% ipython --no-banner

In [1]: import numpy as np

In [2]: import numpy.linalg as la

In [3]: np.set_printoptions(precision=4, suppress=True, linewidth=100, sign=" ")

In [4]: rnd = lambda a: np.round(a, 4) + 0

In [5]: M2 = np.array([[3, 2], [0, 0]])

In [6]: W2 = np.array([[-1, 4, 9], [-3, 1, 4], [-1, -6, 6]])

In [7]: feats = np.kron(M2, W2)

In [8]: print(feats)
[[ -3  12  27  -2   8  18]
 [ -9   3  12  -6   2   8]
 [ -3 -18  18  -2 -12  12]
 [  0   0   0   0   0   0]
 [  0   0   0   0   0   0]
 [  0   0   0   0   0   0]]

In [9]: print(la.cond(feats) > 100)
True

In [10]: print(la.matrix_rank(feats, rtol=0.1))
3

In [11]: U, sig, vt = la.svd(feats)

In [12]: evecs = vt[:(sig > 1e-8).sum()]

In [13]: rng = np.random.default_rng(1)

In [14]: vec = feats[2] + 5 * feats[0] + rng.integers(2) * np.eye(6)[4]

In [15]: print(vec)
[-18.  42. 153. -12.  28. 102.]

In [16]: print(rnd(evecs.T @ evecs))
[[ 0.6923  0.      0.      0.4615  0.      0.    ]
 [ 0.      0.6923  0.      0.      0.4615  0.    ]
 [ 0.      0.      0.6923  0.      0.      0.4615]
 [ 0.4615  0.      0.      0.3077  0.      0.    ]
 [ 0.      0.4615  0.      0.      0.3077  0.    ]
 [ 0.      0.      0.4615  0.      0.      0.3077]]

In [17]: print(rnd(np.diag(evecs.T @ evecs)))
[ 0.6923  0.6923  0.6923  0.3077  0.3077  0.3077]

In [18]: print(la.matrix_rank(np.vstack([feats, vec])))
3

In [19]: print(rnd(la.norm(vec - evecs.T @ evecs @ vec)))
0.0

In [20]: print(np.allclose(evecs.T @ evecs @ vec, vec))
True

In [21]: arr = np.array([[88, 62, 52, -38, -16, -28, 26],
    ...:     [62, 155, 82, 52, 95, -100, 130],
    ...:     [52, 82, 58, 36, 38, -50, 61],
    ...:     [-38, 52, 36, 163, 99, -26, 63],
    ...:     [-16, 95, 38, 99, 108, -64, 100],
    ...:     [-28, -100, -50, -26, -64, 104, -98],
    ...:     [26, 130, 61, 63, 100, -98, 122]])

In [22]: print(arr)
[[  88   62   52  -38  -16  -28   26]
 [  62  155   82   52   95 -100  130]
 [  52   82   58   36   38  -50   61]
 [ -38   52   36  163   99  -26   63]
 [ -16   95   38   99  108  -64  100]
 [ -28 -100  -50  -26  -64  104  -98]
 [  26  130   61   63  100  -98  122]]

In [23]: # symmetric, so the eigenvalues are real

In [24]: idx = rng.permutation(7)

In [25]: print(idx)
[ 5  0  1  4  2  6  3]

In [26]: M2 = arr[idx][:, idx]

In [27]: print(np.diag(M2))
[ 104   88  155  108   58  122  163]

In [28]: mat = np.loadtxt("w.csv", delimiter=",")

In [29]: print(rnd(mat))
[[-0.6475 -0.583   0.4908]
 [ 0.7498 -0.3722  0.5471]
 [-0.1363  0.7222  0.6781]]

In [30]: print(rnd(la.norm(mat, axis=0)))
[ 1.  1.  1.]

In [31]: print(rnd(mat.T @ mat))
[[ 1.  0.  0.]
 [ 0.  1.  0.]
 [ 0.  0.  1.]]

In [32]: print(rnd(mat @ mat.T))
[[ 1.  0.  0.]
 [ 0.  1.  0.]
 [ 0.  0.  1.]]

In [33]: vec = np.array([2, 0, 3])

In [34]: y = mat @ vec

In [35]: print(rnd(y))
[ 0.1772  3.1409  1.7617]

In [36]: print(rnd(la.solve(mat, 5 * y)))
[ 10.   0.  15.]

In [37]: M2 = mat + rng.integers(-2, 3, (3, 1)) @ rng.integers(-2, 3, (1, 3))

In [38]: print(rnd(M2))
[[ 3.3525 -2.583   0.4908]
 [ 0.7498 -0.3722  0.5471]
 [-2.1363  1.7222  0.6781]]

In [39]: print(rnd(la.svd(M2 - mat, compute_uv=False)))
[ 5.  0.  0.]

In [40]: print(la.matrix_rank(M2 - mat, tol=1e-8))
1

In [41]: X = np.loadtxt("test2.csv", delimiter=",")

In [42]: print(rnd(X))
[[  0.1386  -0.6928   1.4458]
 [  1.0046  -5.0228  -2.0182]
 [ -0.3725   1.8626   3.4901]
 [  1.5548  -7.7742  -4.2194]
 [  1.0492  -5.246   -2.1968]
 [ -1.0908   5.4542   6.3633]
 [ -0.663    3.315    4.652 ]
 [  1.3772  -6.886   -3.5088]
 [  0.0439  -0.2193   1.8245]
 [  0.9918  -4.9588  -1.967 ]
 [ -1.1517   5.7584   6.6067]
 [  0.1165  -0.5823   1.5342]
 [  1.0958  -5.4789  -2.3831]
 [  0.3023  -1.5116   0.7907]
 [  0.3768  -1.884    0.4928]
 [ -1.5508   7.754    8.2032]
 [  1.2957  -6.4783  -3.1826]
 [  0.6267  -3.1336  -0.5069]
 [  2.3214 -11.6069  -7.2855]
 [  0.5608  -2.8039  -0.2431]
 [  1.1856  -5.9282  -2.7426]
 [  1.1767  -5.8833  -2.7066]
 [  0.1834  -0.917    1.2664]
 [  1.1108  -5.5541  -2.4433]
 [ -0.9464   4.7318   5.7854]
 [  1.0234  -5.1171  -2.0937]
 [ -0.8372   4.1859   5.3488]
 [  0.0344  -0.1722   1.8623]
 [ -0.188    0.94     2.752 ]
 [  0.6032  -3.016   -0.4128]
 [ -0.5036   2.5182   4.0146]
 [  0.439   -2.1952   0.2439]]

In [43]: G = np.cov(X, rowvar=False)

In [44]: print(np.argwhere(np.triu(np.abs(np.corrcoef(X.T)) > 0.8, 1)))
[[ 0  1]
 [ 0  2]
 [ 1  2]]

In [45]: print(rnd(np.polyfit(X[:, 0], X[:, 2], 1)))
[-4.  2.]

In [46]: print(rnd(np.corrcoef(X.T)))
[[ 1. -1. -1.]
 [-1.  1.  1.]
 [-1.  1.  1.]]
